% ipython --no-banner

In [1]: import numpy as np

In [2]: from numpy import linalg as LA

In [3]: np.set_printoptions(precision=3, suppress=True, linewidth=140, floatmode="fixed")

In [4]: rnd = lambda a: np.round(a, 3) + 0

In [5]: K = np.array([[-5, 0, 10],
   ...:     [7, 0, -14],
   ...:     [0, 0, 0],
   ...:     [-9, 0, 18],
   ...:     [-7, 0, 14],
   ...:     [-3, 0, 6]])

In [6]: LA.cond(K) > 100
Out[6]: np.True_

In [7]: LA.matrix_rank(K, rtol=0.1)
Out[7]: np.int64(1)

In [8]: m1 = np.load("run6.npy")

In [9]: m1
Out[9]: 
array([[3, 0, 0, 0, 0, 0],
       [2, 0, 0, 0, 0, 0],
       [1, 1, 0, 0, 0, 0],
       [0, 0, 3, 0, 0, 0],
       [0, 0, 2, 0, 0, 0],
       [0, 0, 1, 1, 0, 0],
       [0, 0, 0, 0, 3, 0],
       [0, 0, 0, 0, 2, 0],
       [0, 0, 0, 0, 1, 1]])

In [10]: vec = np.array([0, 5, 3, 2, 1, 2])

In [11]: y = m1 @ vec

In [12]: y
Out[12]: array([0, 0, 5, 9, 6, 5, 3, 2, 3])

In [13]: rnd(LA.solve(m1.T @ m1, m1.T @ y))
Out[13]: array([0.000, 5.000, 3.000, 2.000, 1.000, 2.000])

In [14]: rng = np.random.default_rng(188415)

In [15]: y = y + 0.05 * rng.normal(size=9)

In [16]: rnd(y)
Out[16]: array([-0.058, -0.003,  4.929,  9.019,  6.036,  4.966,  2.965,  2.016,  3.035])

In [17]: coef, *_ = LA.lstsq(m1, y)

In [18]: coef.round()
Out[18]: array([-0.000,  5.000,  3.000,  2.000,  1.000,  2.000])

In [19]: rnd(LA.norm(y - m1 @ coef))
Out[19]: np.float64(0.048)

In [20]: rnd(coef)
Out[20]: array([-0.014,  4.943,  3.010,  1.956,  0.994,  2.041])

In [21]: E = np.loadtxt("dump.csv", delimiter=",")

In [22]: E
Out[22]: 
array([[-0.254,  0.273, -0.414],
       [-0.845,  0.617, -0.159],
       [ 0.954, -0.851,  0.658],
       [-0.354,  0.254, -0.188],
       [-0.960,  0.867, -0.696],
       [-0.808,  0.641, -0.454],
       [-0.953,  0.793, -0.235],
       [ 0.336, -0.100, -0.273],
       [ 0.989, -0.943,  0.797],
       [ 0.996, -0.969,  0.827],
       [-0.982,  0.909, -0.670],
       [-0.979,  0.894, -0.578],
       [ 0.010, -0.178,  0.501],
       [ 0.923, -0.827,  0.753],
       [-0.981,  0.915, -0.749],
       [ 1.000, -0.999,  0.985],
       [ 0.664, -0.380, -0.100],
       [-0.950,  0.814, -0.446],
       [ 0.786, -0.592,  0.327],
       [-0.955,  0.840, -0.558],
       [ 0.963, -0.840,  0.430],
       [-0.867,  0.641, -0.149],
       [-0.721,  0.363,  0.336],
       [-0.501,  0.291, -0.010],
       [ 0.706, -0.565,  0.478],
       [ 0.998, -0.978,  0.840],
       [-0.894,  0.617,  0.178],
       [ 0.859, -0.675,  0.371],
       [-0.977,  0.876, -0.470],
       [ 0.178, -0.040, -0.178],
       [-0.845,  0.617, -0.159],
       [-0.879,  0.696, -0.363],
       [-0.983,  0.894, -0.454],
       [-0.995,  0.943, -0.388]])

In [23]: # row 30 repeats row 1

In [24]: Uu, sv, VT = LA.svd(E, full_matrices=False)

In [25]: np.abs(Uu[:, 0]).round(6).argmax()
Out[25]: np.int64(15)

In [26]: rnd(sv)
Out[26]: array([6.931, 1.503, 0.205])

In [27]: np.allclose(Uu * sv @ VT, E)
Out[27]: True

In [28]: rnd(Uu.T @ Uu)
Out[28]: 
array([[1.000, 0.000, 0.000],
       [0.000, 1.000, 0.000],
       [0.000, 0.000, 1.000]])

In [29]: rnd(VT @ VT.T)
Out[29]: 
array([[1.000, 0.000, 0.000],
       [0.000, 1.000, 0.000],
       [0.000, 0.000, 1.000]])

In [30]: rnd(np.sqrt((sv ** 2).sum())), rnd(LA.norm(E))
Out[30]: (np.float64(7.095), np.float64(7.095))

In [31]: out = np.array([[-2, -1, -2], [-1, 2, 3], [-2, -1, 0]])

In [32]: LA.matrix_rank(E @ out)
Out[32]: np.int64(3)

In [33]: np.vstack([E, out.T]).shape
Out[33]: (37, 3)

In [34]: W2 = E[[12, 32]].astype(float)

In [35]: for _ in range(5):
    ...:     z = LA.norm(E[:, None] - W2, axis=-1).argmin(axis=1)
    ...:     W2 = np.array([E[z == j].mean(axis=0) for j in range(2)])
    ...: 

In [36]: z
Out[36]: array([1, 1, 0, 1, 1, 1, 1, 0, 0, 0, 1, 1, 0, 0, 1, 0, 0, 1, 0, 1, 0, 1, 1, 1, 0, 0, 1, 0, 1, 0, 1, 1, 1, 1])

In [37]: rnd(W2[1] - W2[0])
Out[37]: array([-1.574,  1.326, -0.790])

In [38]: np.abs(W2[1] - W2[0]).argmax()
Out[38]: np.int64(0)

In [39]: np.bincount(z)
Out[39]: array([14, 20])

In [40]: vec = np.array([1, -3, -4])

In [41]: y = E @ vec

In [42]: coef, lr = np.zeros(3), 1 / LA.norm(E, 2) ** 2

In [43]: for i in range(15):
    ...:     coef -= lr * E.T @ (E @ coef - y)
    ...:     if i % 5 == 0: print(i, round(LA.norm(E @ coef - y), 3))
    ...: 
0 5.913
5 4.66
10 3.68

In [44]: rnd(coef)
Out[44]: array([ 1.640, -0.699, -1.510])

In [45]: data = np.loadtxt("layer8.csv", delimiter=",")

In [46]: data
Out[46]: 
array([[  0.007,  -0.113,   0.045,  -0.008],
       [  3.204,   0.965,  -2.962,  -1.942],
       [ 15.146,   4.890, -14.867, -10.138],
       [ -3.178,  -1.102,   2.830,   1.945]])

In [47]: # row 2 is much longer than the rest

In [48]: rnd(np.abs(LA.svd(data)[2][-1]))
Out[48]: array([0.110, 0.105, 0.609, 0.779])

In [49]: [round(float(x), 3) for x in LA.svd(data, compute_uv=False)[:3]]
Out[49]: [24.978, 0.283, 0.145]

In [50]: rnd(LA.norm(data, 2) / LA.norm(data))
Out[50]: np.float64(1.0)

In [51]: LA.cond(data) > 100
Out[51]: np.True_

In [52]: out = LA.inv(data)

In [53]: np.allclose(out, data.T)
Out[53]: False

In [54]: rnd(LA.slogdet(data)[0])
Out[54]: np.float64(-1.0)

In [55]: np.allclose(K[:-1].T @ LA.lstsq(K[:-1].T, K[-1])[0], K[-1])
Out[55]: True

In [56]: rnd(np.trace(LA.pinv(K) @ K))
Out[56]: np.float64(1.0)

In [57]: M = 0.5 ** np.abs(np.subtract.outer(np.arange(9), np.arange(9)))

In [58]: rnd(M)
Out[58]: 
array([[1.000, 0.500, 0.250, 0.125, 0.062, 0.031, 0.016, 0.008, 0.004],
       [0.500, 1.000, 0.500, 0.250, 0.125, 0.062, 0.031, 0.016, 0.008],
       [0.250, 0.500, 1.000, 0.500, 0.250, 0.125, 0.062, 0.031, 0.016],
       [0.125, 0.250, 0.500, 1.000, 0.500, 0.250, 0.125, 0.062, 0.031],
       [0.062, 0.125, 0.250, 0.500, 1.000, 0.500, 0.250, 0.125, 0.062],
       [0.031, 0.062, 0.125, 0.250, 0.500, 1.000, 0.500, 0.250, 0.125],
       [0.016, 0.031, 0.062, 0.125, 0.250, 0.500, 1.000, 0.500, 0.250],
       [0.008, 0.016, 0.031, 0.062, 0.125, 0.250, 0.500, 1.000, 0.500],
       [0.004, 0.008, 0.016, 0.031, 0.062, 0.125, 0.250, 0.500, 1.000]])

In [59]: # equal to its transpose

In [60]: vec = np.ones(9)

In [61]: for _ in range(5):
    ...:     vec = M @ vec
    ...:     vec /= LA.norm(vec)
    ...:     print(round(vec @ M @ vec, 3))
    ...: 
2.617
2.629
2.632
2.633
2.633

In [62]: rnd(vec)
Out[62]: array([0.206, 0.293, 0.358, 0.398, 0.412, 0.398, 0.358, 0.293, 0.206])

In [63]: L = LA.cholesky(M)

In [64]: rnd(L)
Out[64]: 
array([[1.000, 0.000, 0.000, 0.000, 0.000, 0.000, 0.000, 0.000, 0.000],
       [0.500, 0.866, 0.000, 0.000, 0.000, 0.000, 0.000, 0.000, 0.000],
       [0.250, 0.433, 0.866, 0.000, 0.000, 0.000, 0.000, 0.000, 0.000],
       [0.125, 0.217, 0.433, 0.866, 0.000, 0.000, 0.000, 0.000, 0.000],
       [0.062, 0.108, 0.217, 0.433, 0.866, 0.000, 0.000, 0.000, 0.000],
       [0.031, 0.054, 0.108, 0.217, 0.433, 0.866, 0.000, 0.000, 0.000],
       [0.016, 0.027, 0.054, 0.108, 0.217, 0.433, 0.866, 0.000, 0.000],
       [0.008, 0.014, 0.027, 0.054, 0.108, 0.217, 0.433, 0.866, 0.000],
       [0.004, 0.007, 0.014, 0.027, 0.054, 0.108, 0.217, 0.433, 0.866]])
